$ ipython --no-banner

In [1]: import numpy as np

In [2]: np.set_printoptions(precision=1, suppress=True, linewidth=140, floatmode="fixed")

In [3]: feats = np.array([[2, 1, 0, 1], [-1, -3, 2, -1], [-3, 0, 2, 0], [2, -1, 2, 2]])

In [4]: feats
Out[4]: 
array([[ 2,  1,  0,  1],
       [-1, -3,  2, -1],
       [-3,  0,  2,  0],
       [ 2, -1,  2,  2]])

In [5]: u = np.array([3, 1, 0, 3])

In [6]: A2 = feats + np.outer(u, np.eye(4)[0])

In [7]: np.linalg.matrix_rank(A2 - feats)
Out[7]: np.int64(1)

In [8]: A2 = feats / np.sqrt((feats ** 2).mean(axis=1, keepdims=True))

In [9]: A2[0]
Out[9]: array([1.6, 0.8, 0.0, 0.8])

In [10]: np.linalg.norm(A2, axis=1)
Out[10]: array([2.0, 2.0, 2.0, 2.0])

In [11]: np.linalg.matrix_rank(feats - feats.mean(axis=1, keepdims=True))
Out[11]: np.int64(3)

In [12]: feats - feats.mean(axis=1, keepdims=True)
Out[12]: 
array([[ 1.0,  0.0, -1.0,  0.0],
       [-0.2, -2.2,  2.8, -0.2],
       [-2.8,  0.2,  2.2,  0.2],
       [ 0.8, -2.2,  0.8,  0.8]])

In [13]: np.linalg.matrix_rank(A2) == np.linalg.matrix_rank(feats)
Out[13]: np.True_

In [14]: rng = np.random.default_rng(876959)

In [15]: labels = rng.permutation(4)

In [16]: A2 = feats[:, labels] * rng.choice([-1, 1], 4)

In [17]: A2
Out[17]: 
array([[-2,  0,  1,  1],
       [ 1, -2, -1, -3],
       [ 3, -2,  0,  0],
       [-2, -2,  2, -1]])

In [18]: U, _, Vh = np.linalg.svd(feats.T @ A2)

In [19]: np.round(np.linalg.lstsq(feats, A2)[0], 1) + 0
Out[19]: 
array([[-1.0,  0.0,  0.0,  0.0],
       [ 0.0,  0.0,  0.0,  1.0],
       [ 0.0, -1.0,  0.0,  0.0],
       [ 0.0,  0.0,  1.0,  0.0]])
